>>> import numpy as np
>>> import numpy.linalg as la
>>> np.set_printoptions(suppress=True, linewidth=200)
>>> tidy = lambda a: np.round(a, 2) + 0
>>> X = np.loadtxt("layer15.csv", delimiter=",")
>>> print(tidy(X))
[[ 0.23 -0.2   0.05  0.09 -0.36]
 [-0.2   0.17 -0.05 -0.08  0.3 ]
 [ 0.05 -0.05  0.01  0.02 -0.08]
 [ 0.09 -0.08  0.02  0.03 -0.14]
 [-0.36  0.3  -0.08 -0.14  0.55]]
>>> left, sigma, vt = la.svd(X)
>>> vecs = vt[:(sigma > 1e-8).sum()]
>>> rng = np.random.default_rng(59449)
>>> vec = X[1] + -3 * X[4] + rng.integers(2) * np.eye(5)[4]
>>> print(tidy(vec))
[ 0.88 -0.74  0.2   0.34 -0.35]
>>> print(tidy(np.diag(vecs.T @ vecs)))
[0.23 0.17 0.01 0.03 0.55]
>>> left, sigma, vt = la.svd(X)
>>> print(tidy(sigma))
[1. 0. 0. 0. 0.]
>>> B = left[:, :1] @ np.diag(sigma[:1]) @ vt[:1]
>>> print(la.matrix_rank(X, rtol=0.05))
1
>>> print(tidy(np.abs(X - B).max()))
0.0
>>> print(tidy(B))
[[ 0.23 -0.2   0.05  0.09 -0.36]
 [-0.2   0.17 -0.05 -0.08  0.3 ]
 [ 0.05 -0.05  0.01  0.02 -0.08]
 [ 0.09 -0.08  0.02  0.03 -0.14]
 [-0.36  0.3  -0.08 -0.14  0.55]]
>>> F = np.loadtxt("case4.csv", delimiter=",")
>>> print(F)
[[6. 5. 5.]
 [5. 6. 5.]
 [5. 5. 6.]]
>>> print(tidy(np.abs(la.eigvals(F)).max()))
16.0
>>> print(np.trace(F))
18.0
>>> print((F + F.T) / 2)
[[6. 5. 5.]
 [5. 6. 5.]
 [5. 5. 6.]]
>>> print(tidy(np.sort(np.abs(la.eigvals(F)))))
[ 1.  1. 16.]
>>> print(tidy(la.matrix_power(F, 2)))
[[86. 85. 85.]
 [85. 86. 85.]
 [85. 85. 86.]]
>>> print(tidy(la.det(F)))
16.0
>>> J = np.array([[-3, 2, -1, 2, -2, -3],
...     [0, 1, 3, -2, 3, 1],
...     [2, 0, 2, 1, 3, 3],
...     [2, -1, 3, -3, -2, -3],
...     [-2, 3, 3, 1, 3, -3],
...     [-1, 1, 2, -3, 1, -3],
...     [-1, 2, -1, 2, -1, -2],
...     [-3, 1, 3, 1, -3, -3],
...     [-2, 3, -3, 3, 2, 0],
...     [2, -3, 3, -1, 2, -2],
...     [1, 2, 2, 0, 3, -3]]) * (rng.random((11, 6)) < 0.3)
>>> print(J)
[[ 0  0  0  0 -2  0]
 [ 0  1  0  0  0  0]
 [ 0  0  0  0  0  0]
 [ 0  0  3  0  0 -3]
 [-2  3  3  0  0  0]
 [-1  0  0  0  1  0]
 [ 0  0  0  2  0  0]
 [ 0  0  0  0  0  0]
 [-2  0  0  3  0  0]
 [ 2  0  3  0  2  0]
 [ 1  2  2  0  0  0]]
>>> O, vecs = la.qr(J[:, :5])[0], la.qr(J[:, 5:])[0]
>>> sigma = la.svd(O.T @ vecs, compute_uv=False)
>>> print((sigma > 0.9).sum())
0
>>> print(tidy(sigma))
[0.82]
>>> print(tidy(la.norm(O @ O.T - vecs @ vecs.T, 2)))
1.0
>>> vec = np.array([0, 2, 2, 0, 3, 1])
>>> y = J @ vec
>>> print(y)
[-6  2  0  3 12  3  0  0  0 12  8]
>>> print(tidy(la.solve(J.T @ J, J.T @ y)))
[0. 2. 2. 0. 3. 1.]
>>> print(tidy(la.lstsq(J, y)[0]))
[0. 2. 2. 0. 3. 1.]
>>> print(tidy(la.pinv(J) @ J))
[[1. 0. 0. 0. 0. 0.]
 [0. 1. 0. 0. 0. 0.]
 [0. 0. 1. 0. 0. 0.]
 [0. 0. 0. 1. 0. 0.]
 [0. 0. 0. 0. 1. 0.]
 [0. 0. 0. 0. 0. 1.]]
>>> y = y + 0.05 * rng.normal(size=11)
>>> print(tidy(y))
[-6.02  2.07  0.05  2.97 12.    3.    0.08  0.01  0.03 12.05  8.11]
>>> beta, *_ = la.lstsq(J, y)
>>> print(tidy(beta))
[0.05 2.06 1.97 0.04 3.02 0.98]
>>> print(beta.round())
[0. 2. 2. 0. 3. 1.]
>>> mat = np.loadtxt("run19.csv", delimiter=",")
>>> print(mat)
[[-1.94  3.16 -0.57  0.94 -2.21 -0.75  0.78]
 [-0.51  1.56  0.85 -3.1  -4.78  0.18 -4.2 ]
 [ 2.79  1.28  1.1  -1.48  1.38  1.5   2.27]
 [-1.67 -1.4   2.63  0.39 -0.46 -1.66  1.85]
 [ 0.78 -4.21  3.49  0.22  3.11 -0.04 -2.55]
 [-2.17 -3.79  3.45 -1.57  0.97 -6.32  2.01]
 [ 2.03 -2.2   0.44  0.53  1.73  1.   -4.46]
 [-1.33 -1.67 -2.15 -1.88 -1.13 -4.43  2.07]
 [-0.9  -0.16  0.67  2.13 -0.2   4.38 -0.23]
 [-1.02  0.26 -1.    3.01 -1.22 -1.52 -0.23]
 [ 0.08  0.78 -2.06 -0.3  -0.67  0.55 -2.87]
 [-0.11  1.88  1.63 -1.81 -4.26 -2.09 -2.85]
 [-4.5   2.39 -0.26  3.05 -0.52  0.93  6.58]
 [-1.35  0.27  0.74 -1.51  0.83  0.72 -4.21]
 [ 1.36 -2.94  1.05  2.57 -1.2   4.17  3.35]
 [ 0.06 -2.84 -0.47 -2.99  2.57 -0.39 -2.12]
 [ 1.15  0.2  -1.51  0.29  3.1   3.85 -0.67]
 [-0.78 -0.26  2.97  1.28  0.57  1.47 -2.8 ]
 [ 2.24 -3.23  3.05  1.08  1.23  1.94 -0.21]
 [ 0.84 -0.34  2.17  0.15 -0.67 -2.27  3.67]
 [ 1.21  4.97 -3.04 -2.71 -3.32  2.2  -2.08]
 [-1.09  2.18 -1.9   0.23 -2.09  0.47  0.1 ]
 [ 1.86  1.33  0.1   0.01 -0.83 -0.33 -3.01]
 [ 1.81  2.49  1.34  0.04 -2.62 -5.14 -0.56]
 [-2.23 -1.59  1.35 -0.59  1.83 -3.81  0.95]
 [-0.25 -0.44 -1.16 -0.45 -1.3   2.06  1.45]
 [-2.1  -1.17 -1.02 -1.51  1.65  4.79  4.27]
 [-3.08  0.18  1.35  0.23 -3.89 -4.77 -3.2 ]
 [ 1.16 -0.35  1.13 -0.58  7.65 -2.09 -0.95]
 [-1.32 -1.32 -0.16 -0.06 -1.7  -0.56 -2.35]
 [-3.   -0.44  0.71 -0.41  6.   -0.54  2.75]
 [-1.85  1.92 -0.77  0.5   2.83 -0.78 -0.9 ]
 [ 2.71 -2.65  2.19 -2.02 -1.72  0.32 -0.86]
 [-0.2   0.64  5.01 -2.3  -0.15 -3.    0.92]
 [ 1.42 -1.31  2.57 -2.63 -1.02  0.2  -1.57]
 [ 2.38  1.26  0.17 -2.52 -3.08 -0.58  1.04]
 [ 0.89 -0.18 -1.67 -0.24 -2.29  0.64 -1.85]
 [ 1.24 -2.77  1.73 -2.15 -0.45 -0.16  1.18]]
>>> proj = mat @ la.solve(mat.T @ mat, mat.T)
>>> print(np.allclose(proj @ proj, proj))
True
>>> print(tidy(np.diag(proj)))
[0.1  0.27 0.2  0.09 0.19 0.29 0.16 0.31 0.17 0.14 0.07 0.15 0.35 0.18 0.28 0.21 0.11 0.21 0.17 0.14 0.28 0.05 0.08 0.27 0.11 0.06 0.34 0.27 0.35 0.1  0.25 0.12 0.15 0.3  0.13 0.16 0.07 0.12]
>>> print(tidy(proj @ mat[:, 1]))
[ 3.16  1.56  1.28 -1.4  -4.21 -3.79 -2.2  -1.67 -0.16  0.26  0.78  1.88  2.39  0.27 -2.94 -2.84  0.2  -0.26 -3.23 -0.34  4.97  2.18  1.33  2.49 -1.59 -0.44 -1.17  0.18 -0.35 -1.32 -0.44  1.92 -2.65
  0.64 -1.31  1.26 -0.18 -2.77]
>>> W1 = np.array([[1, 5], [5, 2], [4, 3], [2, 4], [3, 0], [4, 3], [3, 5]])
>>> beta = np.array([2, 1])
>>> act = np.maximum(mat @ W1 + beta, 0)
>>> print((act > 0).astype(int))
[[1 1]
 [0 0]
 [1 1]
 [1 1]
 [0 0]
 [0 0]
 [0 0]
 [0 0]
 [1 1]
 [0 0]
 [0 0]
 [0 0]
 [1 1]
 [0 0]
 [1 1]
 [0 0]
 [1 1]
 [1 1]
 [1 1]
 [1 1]
 [1 0]
 [1 0]
 [0 0]
 [0 1]
 [0 0]
 [1 1]
 [1 1]
 [0 0]
 [1 0]
 [0 0]
 [1 0]
 [1 0]
 [0 1]
 [1 1]
 [0 0]
 [0 1]
 [0 0]
 [0 1]]
>>> print(la.matrix_rank(act))
2
>>> print(tidy((act > 0).mean(axis=0)))
[0.47 0.45]
>>> cent = np.array([[2, 1, -1], [-1, -2, 1]])
>>> print((act @ cent).round(6).argmax(axis=1))
[0 0 0 2 0 0 0 0 0 0 0 0 0 0 2 0 0 0 2 2 0 0 0 2 0 2 0 0 0 0 0 0 2 0 0 2 0 2]
>>> print(W1 @ cent)
[[-3 -9  4]
 [ 8  1 -3]
 [ 5 -2 -1]
 [ 0 -6  2]
 [ 6  3 -3]
 [ 5 -2 -1]
 [ 1 -7  2]]
>>> Xc = (mat - mat.mean(axis=0)) / mat.std(axis=0)
>>> print(np.argwhere(np.abs(Xc) > 2))
[[ 5  5]
 [ 9  3]
 [12  0]
 [12  3]
 [12  6]
 [20  1]
 [20  2]
 [28  4]
 [30  4]
 [33  2]]
>>> beta = la.lstsq(np.delete(Xc, 3, axis=1), Xc[:, 3])[0]
>>> print(tidy(1 - np.var(Xc[:, 3] - np.delete(Xc, 3, axis=1) @ beta)))
0.17
>>> print(np.abs(beta).argmax())
0
>>> B = np.array([[1, -2, 1, -2, -2, 0, -2, 2, 1, -1, 0],
...     [1, 0, -1, 0, -2, -2, -1, 0, -2, -1, 2],
...     [-2, -1, -1, 1, 0, 1, 1, 0, -2, -1, 1],
...     [2, -1, -2, 0, -2, -1, 1, 0, -1, -2, 2],
...     [-2, 2, -2, 0, 1, 1, 2, -1, -2, 1, -2],
...     [1, -1, -2, -1, -1, -1, 1, 1, 0, -2, 2],
...     [-2, -2, 0, -1, -1, -1, 2, 0, 0, 0, 2],
...     [0, 1, 0, -2, 2, 0, 1, -2, -2, 2, -2],
...     [-1, -2, 2, -1, 2, 1, 2, 1, -2, 0, 0],
...     [-2, 0, 1, 2, 1, -1, 1, 1, 1, 1, -1],
...     [1, 2, -2, 0, 2, -2, 2, 2, -2, 1, 0]])
>>> feats = B + B.T
>>> print(feats)
[[ 2 -1 -1  0 -4  1 -4  2  0 -3  1]
 [-1  0 -2 -1  0 -3 -3  1 -4 -1  4]
 [-1 -2 -2 -1 -2 -1  1  0  0  0 -1]
 [ 0 -1 -1  0 -2 -2  0 -2 -2  0  2]
 [-4  0 -2 -2  2  0  1  1  0  2  0]
 [ 1 -3 -1 -2  0 -2  0  1  1 -3  0]
 [-4 -3  1  0  1  0  4  1  2  1  4]
 [ 2  1  0 -2  1  1  1 -4 -1  3  0]
 [ 0 -4  0 -2  0  1  2 -1 -4  1 -2]
 [-3 -1  0  0  2 -3  1  3  1  2  0]
 [ 1  4 -1  2  0  0  4  0 -2  0  0]]
>>> print(tidy(la.norm(feats, 2) / la.norm(feats)))
0.53
>>> print(np.argsort(-la.norm(feats, axis=0).round(6), kind="stable")[:3])
[6 1 0]
>>> print(la.cond(feats) > 100)
True
>>> vals, vecs = la.eigh(feats)
>>> print(np.unique(vals.round(6) + 0, return_counts=True)[1])
[1 1 1 1 1 1 1 1 1 1 1]
>>> print(tidy(vecs.T @ vecs))
[[1. 0. 0. 0. 0. 0. 0. 0. 0. 0. 0.]
 [0. 1. 0. 0. 0. 0. 0. 0. 0. 0. 0.]
 [0. 0. 1. 0. 0. 0. 0. 0. 0. 0. 0.]
 [0. 0. 0. 1. 0. 0. 0. 0. 0. 0. 0.]
 [0. 0. 0. 0. 1. 0. 0. 0. 0. 0. 0.]
 [0. 0. 0. 0. 0. 1. 0. 0. 0. 0. 0.]
 [0. 0. 0. 0. 0. 0. 1. 0. 0. 0. 0.]
 [0. 0. 0. 0. 0. 0. 0. 1. 0. 0. 0.]
 [0. 0. 0. 0. 0. 0. 0. 0. 1. 0. 0.]
 [0. 0. 0. 0. 0. 0. 0. 0. 0. 1. 0.]
 [0. 0. 0. 0. 0. 0. 0. 0. 0. 0. 1.]]
>>> print(tidy(vecs @ np.diag(vals) @ vecs.T))
[[ 2. -1. -1.  0. -4.  1. -4.  2.  0. -3.  1.]
 [-1.  0. -2. -1.  0. -3. -3.  1. -4. -1.  4.]
 [-1. -2. -2. -1. -2. -1.  1.  0.  0.  0. -1.]
 [ 0. -1. -1.  0. -2. -2.  0. -2. -2.  0.  2.]
 [-4.  0. -2. -2.  2.  0.  1.  1.  0.  2.  0.]
 [ 1. -3. -1. -2.  0. -2.  0.  1.  1. -3.  0.]
 [-4. -3.  1.  0.  1.  0.  4.  1.  2.  1.  4.]
 [ 2.  1.  0. -2.  1.  1.  1. -4. -1.  3.  0.]
 [ 0. -4.  0. -2.  0.  1.  2. -1. -4.  1. -2.]
 [-3. -1.  0.  0.  2. -3.  1.  3.  1.  2.  0.]
 [ 1.  4. -1.  2.  0.  0.  4.  0. -2.  0.  0.]]
>>> print(tidy(np.abs(vecs[:, -1])))
[0.54 0.14 0.05 0.07 0.4  0.08 0.57 0.06 0.13 0.41 0.06]
>>> print(tidy(vals))
[-9.99 -8.15 -5.2  -3.98 -3.61 -0.01  1.73  3.07  5.6   7.45 11.08]
>>> print(tidy(vecs.T @ feats @ vecs))
[[-9.99  0.    0.    0.    0.    0.    0.    0.    0.    0.    0.  ]
 [ 0.   -8.15  0.    0.    0.    0.    0.    0.    0.    0.    0.  ]
 [ 0.    0.   -5.2   0.    0.    0.    0.    0.    0.    0.    0.  ]
 [ 0.    0.    0.   -3.98  0.    0.    0.    0.    0.    0.    0.  ]
 [ 0.    0.    0.    0.   -3.61  0.    0.    0.    0.    0.    0.  ]
 [ 0.    0.    0.    0.    0.   -0.01  0.    0.    0.    0.    0.  ]
 [ 0.    0.    0.    0.    0.    0.    1.73  0.    0.    0.    0.  ]
 [ 0.    0.    0.    0.    0.    0.    0.    3.07  0.    0.    0.  ]
 [ 0.    0.    0.    0.    0.    0.    0.    0.    5.6   0.    0.  ]
 [ 0.    0.    0.    0.    0.    0.    0.    0.    0.    7.45  0.  ]
 [ 0.    0.    0.    0.    0.    0.    0.    0.    0.    0.   11.08]]
>>> cent = np.array([[0, 1, 1, 3, 2]])
>>> W0 = rng.normal(size=(33, 1)) @ cent + np.array([1, 1, 0, 4, 2])
>>> print(tidy(W0))
[[ 1.    0.97 -0.03  3.91  1.94]
 [ 1.    0.42 -0.58  2.26  0.84]
 [ 1.    0.34 -0.66  2.03  0.68]
 [ 1.    1.35  0.35  5.05  2.7 ]
 [ 1.   -0.16 -1.16  0.53 -0.31]
 [ 1.    1.38  0.38  5.13  2.75]
 [ 1.   -0.84 -1.84 -1.51 -1.67]
 [ 1.   -0.22 -1.22  0.33 -0.44]
 [ 1.   -1.3  -2.3  -2.91 -2.61]
 [ 1.    1.83  0.83  6.48  3.65]
 [ 1.    1.58  0.58  5.73  3.16]
 [ 1.    0.19 -0.81  1.58  0.39]
 [ 1.   -1.04 -2.04 -2.13 -2.08]
 [ 1.    0.4  -0.6   2.21  0.81]
 [ 1.    1.59  0.59  5.77  3.18]
 [ 1.    1.32  0.32  4.96  2.64]
 [ 1.    2.54  1.54  8.62  5.08]
 [ 1.   -0.23 -1.23  0.32 -0.46]
 [ 1.    3.23  2.23 10.69  6.46]
 [ 1.    1.1   0.1   4.31  2.21]
 [ 1.    2.23  1.23  7.69  4.46]
 [ 1.   -0.52 -1.52 -0.56 -1.04]
 [ 1.    0.99 -0.01  3.96  1.97]
 [ 1.    2.04  1.04  7.12  4.08]
 [ 1.    1.43  0.43  5.3   2.87]
 [ 1.    1.56  0.56  5.69  3.13]
 [ 1.    0.96 -0.04  3.87  1.91]
 [ 1.    1.03  0.03  4.09  2.06]
 [ 1.    0.43 -0.57  2.3   0.87]
 [ 1.   -0.48 -1.48 -0.45 -0.97]
 [ 1.    0.58 -0.42  2.75  1.16]
 [ 1.    0.48 -0.52  2.43  0.96]
 [ 1.    1.84  0.84  6.52  3.68]]
>>> left, sigma, vt = la.svd(W0)
>>> print(np.argmax(sigma[:-1] / (sigma[1:] + 1e-6)) + 1)
2
>>> B = left[:, :2] @ np.diag(sigma[:2]) @ vt[:2]
>>> print(tidy(np.abs(W0 - B).max()))
0.0
>>> print(la.matrix_rank(W0, rtol=0.05))
2
>>> print(tidy(la.norm(W0 - B, 2)), tidy(sigma[2]))
0.0 0.0
